$ python -q
>>> import numpy as np
>>> np.set_printoptions(precision=2, suppress=True, linewidth=140)
>>> F = np.array([[0, 2, 0, 3, 3, 3, 3],
...     [3, 3, 3, 1, 2, 0, 1],
...     [3, 0, 2, 2, 0, 2, 3],
...     [1, 1, 1, 3, 1, 2, 3],
...     [2, 0, 3, 0, 3, 3, 2],
...     [3, 3, 3, 1, 3, 2, 3]])
>>> F[5] = F[3]
>>> F
array([[0, 2, 0, 3, 3, 3, 3],
       [3, 3, 3, 1, 2, 0, 1],
       [3, 0, 2, 2, 0, 2, 3],
       [1, 1, 1, 3, 1, 2, 3],
       [2, 0, 3, 0, 3, 3, 2],
       [1, 1, 1, 3, 1, 2, 3]])
>>> # row 5 repeats row 3
>>> def softmax(z):
...     e = np.exp(z - z.max(axis=-1, keepdims=True))
...     return e / e.sum(axis=-1, keepdims=True)
... 
>>> softmax(F[1])
array([0.27, 0.27, 0.27, 0.04, 0.1 , 0.01, 0.04])
>>> softmax(F).sum(axis=1)
array([1., 1., 1., 1., 1., 1.])
>>> softmax(F[1] + 4)
array([0.27, 0.27, 0.27, 0.04, 0.1 , 0.01, 0.04])
>>> S = F @ F.T / np.sqrt(7)
>>> np.round(softmax(S + np.triu(np.full(S.shape, -np.inf), 1)), 2) + 0
array([[1.  , 0.  , 0.  , 0.  , 0.  , 0.  ],
       [0.  , 1.  , 0.  , 0.  , 0.  , 0.  ],
       [0.03, 0.02, 0.95, 0.  , 0.  , 0.  ],
       [0.67, 0.01, 0.1 , 0.22, 0.  , 0.  ],
       [0.01, 0.01, 0.01, 0.  , 0.96, 0.  ],
       [0.54, 0.01, 0.08, 0.18, 0.02, 0.18]])
>>> rng = np.random.default_rng(30167)
>>> A2 = F + rng.integers(-2, 3, (6, 5)) @ rng.integers(-2, 3, (5, 7))
>>> A2
array([[ 0, -1, -1,  8, -1, 10,  4],
       [ 3, -6,  8,  8, -2,  3,  2],
       [ 3,  1, -2, -6,  3, -3,  0],
       [ 1,  4, -8, -2, -4,  9, 11],
       [ 2, -1,  3, -4,  7, -4,  2],
       [ 1,  3,  3, -1,  3, -4,  7]])
>>> np.abs(A2 - F).sum(axis=1)
array([21, 29, 24, 37, 16, 20])
>>> np.linalg.matrix_rank(A2 - F, tol=1e-8)
np.int64(5)
>>> U, sigma, Vt = np.linalg.svd(F)
>>> np.argmax(sigma[:-1] / (sigma[1:] + 1e-6)) + 1
np.int64(5)
>>> sigma.round(2) + 0
array([12.02,  4.82,  3.38,  3.25,  0.58,  0.  ])
>>> A2 = U[:, :5] @ np.diag(sigma[:5]) @ Vt[:5]
>>> np.linalg.matrix_rank(F, rtol=0.05)
np.int64(4)
>>> A2.round(2) + 0
array([[0., 2., 0., 3., 3., 3., 3.],
       [3., 3., 3., 1., 2., 0., 1.],
       [3., 0., 2., 2., 0., 2., 3.],
       [1., 1., 1., 3., 1., 2., 3.],
       [2., 0., 3., 0., 3., 3., 2.],
       [1., 1., 1., 3., 1., 2., 3.]])
>>> r0, g = F[3], F[1]
>>> r0 @ r0
np.int64(26)
>>> p = (r0 @ g) / (r0 @ r0) * r0
>>> np.outer(r0, g)
array([[3, 3, 3, 1, 2, 0, 1],
       [3, 3, 3, 1, 2, 0, 1],
       [3, 3, 3, 1, 2, 0, 1],
       [9, 9, 9, 3, 6, 0, 3],
       [3, 3, 3, 1, 2, 0, 1],
       [6, 6, 6, 2, 4, 0, 2],
       [9, 9, 9, 3, 6, 0, 3]])
>>> t3 = np.stack([F, 5 * F, F[::-1]])
>>> np.linalg.matrix_rank(t3)
array([5, 5, 5])
>>> t3.sum(axis=0)
array([[ 1, 13,  1, 21, 19, 20, 21],
       [20, 18, 21,  6, 15,  3,  8],
       [19,  1, 13, 15,  1, 14, 21],
       [ 9,  6,  8, 20,  6, 14, 21],
       [15,  3, 21,  1, 20, 18, 13],
       [ 6,  8,  6, 21,  9, 15, 21]])
>>> feats = np.load("x.npy")
>>> feats
array([[ 0.95,  0.15, -0.02, -0.15,  0.05, -0.19, -0.12],
       [ 0.15,  0.54,  0.05,  0.46, -0.15,  0.56,  0.36],
       [-0.02,  0.05,  0.99, -0.05,  0.02, -0.06, -0.04],
       [-0.15,  0.46, -0.05,  0.54,  0.15, -0.56, -0.36],
       [ 0.05, -0.15,  0.02,  0.15,  0.95,  0.19,  0.12],
       [-0.19,  0.56, -0.06, -0.56,  0.19,  0.31, -0.44],
       [-0.12,  0.36, -0.04, -0.36,  0.12, -0.44,  0.72]])
>>> # keeps lengths
>>> w1 = np.array([[-9, -6, -9, -8, 9, 2],
...     [-3, -6, -2, 4, -7, 5],
...     [-3, -6, 0, -1, -3, -8],
...     [5, 9, 8, 1, -9, 8],
...     [3, -7, 9, 3, -9, -1],
...     [-3, 7, 0, -8, 2, 6],
...     [-1, 6, -3, 9, 4, 4]])
>>> b = np.array([2, 2, -2, -1, -1, -3])
>>> hid = np.maximum(feats @ w1 + b, 0)
>>> np.linalg.matrix_rank(hid)
np.int64(5)
>>> (hid > 0).mean(axis=0)
array([0.43, 0.14, 0.29, 0.43, 0.14, 0.14])
>>> hid
array([[ 0.  ,  0.  ,  0.  ,  0.  ,  6.58,  0.  ],
       [ 0.  ,  8.87,  0.  ,  0.  ,  0.  ,  8.26],
       [ 0.  ,  0.  ,  0.  ,  0.  ,  0.  ,  0.  ],
       [ 7.36,  0.  ,  5.23,  4.41,  0.  ,  0.  ],
       [ 4.88,  0.  ,  7.26,  0.53,  0.  ,  0.  ],
       [ 0.  ,  0.  ,  0.  ,  0.  ,  0.  ,  0.  ],
       [ 1.28,  0.  ,  0.  , 11.43,  0.  ,  0.  ]])
>>> W2 = np.array([[-2, -3], [2, 5], [-8, -7], [-8, 9], [-8, 4], [8, -1]])
>>> (hid @ W2).round(6).argmax(axis=1)
array([1, 0, 0, 1, 1, 0, 1])
>>> hid @ W2
array([[-52.65,  26.32],
       [ 83.79,  36.1 ],
       [  0.  ,   0.  ],
       [-91.85, -19.  ],
       [-72.05, -60.67],
       [  0.  ,   0.  ],
       [-94.  ,  99.03]])
>>> t3 = np.stack([feats, 3 * feats, feats[::-1]])
>>> t3.shape
(3, 7, 7)
>>> np.linalg.matrix_rank(t3)
array([7, 7, 7])
>>> np.einsum("bij,cij->bc", t3, t3)
array([[ 7., 21.,  1.],
       [21., 63.,  3.],
       [ 1.,  3.,  7.]])
>>> np.linalg.det(t3)
array([   -1., -2187.,     1.])
>>> vec = np.array([-3, 0, -3, 0, 0, 1, 0])
>>> np.sort(np.abs(np.degrees(np.angle(np.linalg.eigvals(feats)))))
array([  0.,   0.,   0.,   0.,   0.,   0., 180.])
>>> np.round(feats.T @ (feats @ vec), 2) + 0
array([-3.,  0., -3.,  0.,  0.,  1.,  0.])
>>> round(float(np.linalg.det(feats)), 2)
-1.0
>>> round(float(np.linalg.norm(feats, "nuc")), 2)
7.0
>>> round(np.linalg.norm(feats[0], 1), 2), round(float(np.linalg.norm(feats[0], np.inf)), 2)
(np.float64(1.63), 0.95)
>>> np.linalg.norm(feats, axis=0)
array([1., 1., 1., 1., 1., 1., 1.])
>>> np.round(feats[0] @ feats[5], 2)
np.float64(0.0)
>>> round(np.linalg.norm(feats[0] - feats[5]), 2)
np.float64(1.41)
>>> m1 = np.load("w.npy")
>>> m1
array([[-0.24,  1.13, -1.27, -1.11],
       [-0.88,  2.53, -0.85, -1.  ],
       [-0.26,  0.46,  0.69,  2.64],
       [-2.42,  0.71, -4.05,  1.2 ],
       [ 0.85,  3.09,  0.79, -0.45],
       [-0.01, -0.17, -2.54,  1.35],
       [ 3.14,  0.57, -1.11, -0.08],
       [-0.83, -2.25,  0.88,  0.58],
       [ 0.5 ,  3.17,  1.21,  0.74],
       [-2.3 , -0.47, -0.1 ,  1.2 ],
       [-1.35, -1.26, -0.28, -1.12],
       [ 0.04, -1.81, -0.82,  0.28],
       [-0.6 , -1.51, -1.45,  1.13],
       [-0.44, -7.26,  2.4 , -1.32],
       [ 0.11, -5.52, -1.68, -0.99],
       [ 0.65,  0.58,  2.22, -0.64],
       [-0.89,  0.22, -1.  , -0.58],
       [-0.09, -4.43, -1.03,  0.75],
       [-1.29,  2.85, -1.55, -0.15]])
>>> vec = np.array([-3, -3, -1, -2])
>>> target = m1 @ vec
>>> np.linalg.solve(m1.T @ m1, m1.T @ target)
array([-3., -3., -1., -2.])
>>> target = target + 0.05 * rng.normal(size=19)
>>> target
array([  0.81,  -2.07,  -6.55,   6.81, -11.75,   0.4 ,  -9.86,   7.17, -13.63,   6.  ,  10.34,   5.61,   5.5 ,  23.36,  19.93,  -4.66,
         4.15,  13.12,  -2.81])
>>> b, *_ = np.linalg.lstsq(m1, target)
>>> round(float(np.linalg.norm(target - m1 @ b)), 2)
0.12
>>> b.round()
array([-3., -3., -1., -2.])
>>> b
array([-3.  , -3.  , -1.01, -2.  ])
>>> A2 = np.c_[m1[:, :2] @ np.array([[3, -3], [-2, -3]]), np.array([1, -2, -3, -3, -3, 0, 2, 3, 2, -1, -1, 3, 2, -3, -2, -1, 0, 3, 0])]
>>> A2
array([[ -2.98,  -2.67,   1.  ],
       [ -7.7 ,  -4.95,  -2.  ],
       [ -1.7 ,  -0.6 ,  -3.  ],
       [ -8.68,   5.13,  -3.  ],
       [ -3.63, -11.82,  -3.  ],
       [  0.31,   0.54,   0.  ],
       [  8.28, -11.13,   2.  ],
       [  2.01,   9.24,   3.  ],
       [ -4.84, -11.01,   2.  ],
       [ -5.96,   8.31,  -1.  ],
       [ -1.53,   7.83,  -1.  ],
       [  3.74,   5.31,   3.  ],
       [  1.22,   6.33,   2.  ],
       [ 13.2 ,  23.1 ,  -3.  ],
       [ 11.37,  16.23,  -2.  ],
       [  0.79,  -3.69,  -1.  ],
       [ -3.11,   2.01,   0.  ],
       [  8.59,  13.56,   3.  ],
       [ -9.57,  -4.68,   0.  ]])
>>> np.linalg.norm(np.linalg.qr(m1)[0].T @ A2, axis=0) ** 2 / ((A2 ** 2).sum(axis=0) + 1e-12)
array([1.  , 1.  , 0.14])
>>> np.round(np.linalg.norm(A2 - m1 @ np.linalg.lstsq(m1, A2)[0], axis=0), 2) + 0
array([0.  , 0.  , 8.64])
